$ python3 -q
>>> import numpy as np
>>> np.set_printoptions(suppress=True, linewidth=160)
>>> mat = np.load("dump.npy")
>>> print(mat)
[[  4   5   6   7   8   9  10  11  12  13  14  15  16]
 [ 17  18  19  20  21  22  23  24  25  26  27  28  29]
 [ 30  31  32  33  34  35  36  37  38  39  40  41  42]
 [ 43  44  45  46  47  48  49  50  51  52  53  54  55]
 [ 56  57  58  59  60  61  62  63  64  65  66  67  68]
 [ 69  70  71  72  73  74  75  76  77  78  79  80  81]
 [ 82  83  84  85  86  87  88  89  90  91  92  93  94]
 [ 95  96  97  98  99 100 101 102 103 104 105 106 107]
 [108 109 110 111 112 113 114 115 116 117 118 119 120]
 [121 122 123 124 125 126 127 128 129 130 131 132 133]
 [134 135 136 137 138 139 140 141 142 143 144 145 146]
 [147 148 149 150 151 152 153 154 155 156 157 158 159]
 [160 161 162 163 164 165 166 167 168 169 170 171 172]
 [173 174 175 176 177 178 179 180 181 182 183 184 185]
 [186 187 188 189 190 191 192 193 194 195 196 197 198]]
>>> # rank 2
>>> Uu, sig, Vt = np.linalg.svd(mat)
>>> print(np.argmax(sig[:-1] / (sig[1:] + 1e-6)) + 1)
2
>>> out = Uu[:, :2] @ np.diag(sig[:2]) @ Vt[:2]
>>> print(np.linalg.matrix_rank(mat, rtol=0.05))
1
>>> print(np.linalg.matrix_rank(mat, rtol=0.1))
1
>>> print([round(float(x), 1) for x in np.linalg.svd(mat, compute_uv=False)[:3]])
[1614.4, 25.4, 0.0]
>>> def softmax(z):
...     e = np.exp(z - z.max(axis=-1, keepdims=True))
...     return e / e.sum(axis=-1, keepdims=True)
... 
>>> print(np.round(softmax(10 * mat[4]), 1) + 0)
[0. 0. 0. 0. 0. 0. 0. 0. 0. 0. 0. 0. 1.]
>>> print(np.round(softmax(mat[4] + 5), 1) + 0)
[0.  0.  0.  0.  0.  0.  0.  0.  0.  0.  0.1 0.2 0.6]
>>> S = mat @ mat.T / np.sqrt(13)
>>> print(softmax(S).round(6).argmax(axis=1))
[14 14 14 14 14 14 14 14 14 14 14 14 14 14 14]
>>> print(softmax(S)[4] @ mat)
[186. 187. 188. 189. 190. 191. 192. 193. 194. 195. 196. 197. 198.]
>>> rk = np.linalg.matrix_rank(mat)
>>> print(rk)
2
>>> N = np.linalg.svd(mat)[2][rk:].T
>>> print([int(np.linalg.matrix_rank(np.delete(mat, i, axis=0))) for i in range(15)])
[2, 2, 2, 2, 2, 2, 2, 2, 2, 2, 2, 2, 2, 2, 2]
>>> print(np.linalg.lstsq(mat[:-1].T, mat[-1])[2])
2
>>> print(np.abs(np.diag(np.linalg.qr(mat)[1])) > 1e-9)
[ True  True False False False False False False False False False False False]
>>> print(np.unique(mat.round(6), axis=0).shape)
(15, 13)
>>> data = np.loadtxt("mat.csv", delimiter=",")
>>> print(data)
[[-1.1 20.6 31.5 31.1  8.2 42.4 18.8 39.2 50.   8.3]
 [ 0.3 20.1 29.5 29.4  9.2 38.8 19.2 40.7 51.3 10.1]
 [ 0.7 19.2 30.7 30.2 10.7 40.7 21.2 40.  47.3  9.2]
 [-1.3 18.2 29.5 31.6 10.7 39.6 22.  41.3 51.4 11. ]
 [ 0.2 21.4 29.6 29.7 10.6 41.3 19.6 39.8 51.8  9.7]
 [ 0.6 17.3 30.6 28.6 10.8 39.5 21.3 39.6 51.3 10.7]
 [-0.7 20.4 29.4 32.8  9.7 39.7 20.1 39.8 50.6  9.2]
 [ 0.  20.9 28.7 31.3 10.3 39.  19.8 40.8 49.1 10.2]
 [-0.2 20.3 30.7 29.5  9.1 40.1 19.4 40.5 48.5  9. ]
 [-0.7 20.8 30.7 30.9  8.3 39.1 20.  40.9 48.7 11.8]
 [ 1.  20.2 29.7 28.9  9.1 38.8 20.1 39.5 49.1  9.7]]
>>> P = data @ np.linalg.solve(data.T @ data, data.T)
>>> print(np.round(np.linalg.eigvalsh(P), 1) + 0)
[0. 1. 1. 1. 1. 1. 1. 1. 1. 1. 1.]
>>> ang = np.radians(60)
>>> Rm = np.eye(10)
>>> Rm[9, 9] = Rm[7, 7] = np.cos(ang)
>>> Rm[9, 7], Rm[7, 9] = -np.sin(ang), np.sin(ang)
>>> print(Rm.round(1))
[[ 1.   0.   0.   0.   0.   0.   0.   0.   0.   0. ]
 [ 0.   1.   0.   0.   0.   0.   0.   0.   0.   0. ]
 [ 0.   0.   1.   0.   0.   0.   0.   0.   0.   0. ]
 [ 0.   0.   0.   1.   0.   0.   0.   0.   0.   0. ]
 [ 0.   0.   0.   0.   1.   0.   0.   0.   0.   0. ]
 [ 0.   0.   0.   0.   0.   1.   0.   0.   0.   0. ]
 [ 0.   0.   0.   0.   0.   0.   1.   0.   0.   0. ]
 [ 0.   0.   0.   0.   0.   0.   0.   0.5  0.   0.9]
 [ 0.   0.   0.   0.   0.   0.   0.   0.   1.   0. ]
 [ 0.   0.   0.   0.   0.   0.   0.  -0.9  0.   0.5]]
>>> out = data @ Rm.T
>>> print(np.allclose(np.linalg.norm(data, axis=1), np.linalg.norm(out, axis=1)))
True
>>> print(out.round(1))
[[ -1.1  20.6  31.5  31.1   8.2  42.4  18.8  26.8  50.  -29.8]
 [  0.3  20.1  29.5  29.4   9.2  38.8  19.2  29.1  51.3 -30.2]
 [  0.7  19.2  30.7  30.2  10.7  40.7  21.2  28.   47.3 -30. ]
 [ -1.3  18.2  29.5  31.6  10.7  39.6  22.   30.2  51.4 -30.3]
 [  0.2  21.4  29.6  29.7  10.6  41.3  19.6  28.3  51.8 -29.6]
 [  0.6  17.3  30.6  28.6  10.8  39.5  21.3  29.1  51.3 -28.9]
 [ -0.7  20.4  29.4  32.8   9.7  39.7  20.1  27.9  50.6 -29.9]
 [  0.   20.9  28.7  31.3  10.3  39.   19.8  29.2  49.1 -30.2]
 [ -0.2  20.3  30.7  29.5   9.1  40.1  19.4  28.   48.5 -30.6]
 [ -0.7  20.8  30.7  30.9   8.3  39.1  20.   30.7  48.7 -29.5]
 [  1.   20.2  29.7  28.9   9.1  38.8  20.1  28.2  49.1 -29.4]]
>>> print(np.allclose(data @ data.T, out @ out.T))
True
>>> f = np.array([-1, 1])
>>> print(np.round(np.cross(out[6, :3], out[1, :3]), 1))
[ 10.9  29.5 -20.2]
>>> print(np.round(np.convolve(out[6], f), 1))
[  0.7 -21.1  -9.   -3.4  23.1 -30.   19.6  -7.8 -22.7  80.5 -29.9]
>>> print(np.round(np.polyval(f, out[6]), 1))
[  1.7 -19.4 -28.4 -31.8  -8.7 -38.7 -19.1 -26.9 -49.6  30.9]
>>> print([round(float(x), 1) for x in np.linalg.svd(data, compute_uv=False)[:3]])
[306.2, 5.9, 4.6]
>>> print(np.linalg.cond(data) > 100)
True
>>> print(np.round(np.abs(np.linalg.svd(data)[2][-1]), 1))
[0.4 0.3 0.5 0.1 0.4 0.5 0.1 0.2 0.1 0.2]
>>> print(np.argsort(-np.linalg.norm(data, axis=0).round(6), kind="stable")[:3])
[8 7 5]
>>> f = np.array([0, 2])
>>> print(np.convolve(data[1], f))
[  0.    0.6  40.2  59.   58.8  18.4  77.6  38.4  81.4 102.6  20.2]
>>> print(np.polyval(f, data[1]))
[2. 2. 2. 2. 2. 2. 2. 2. 2. 2.]
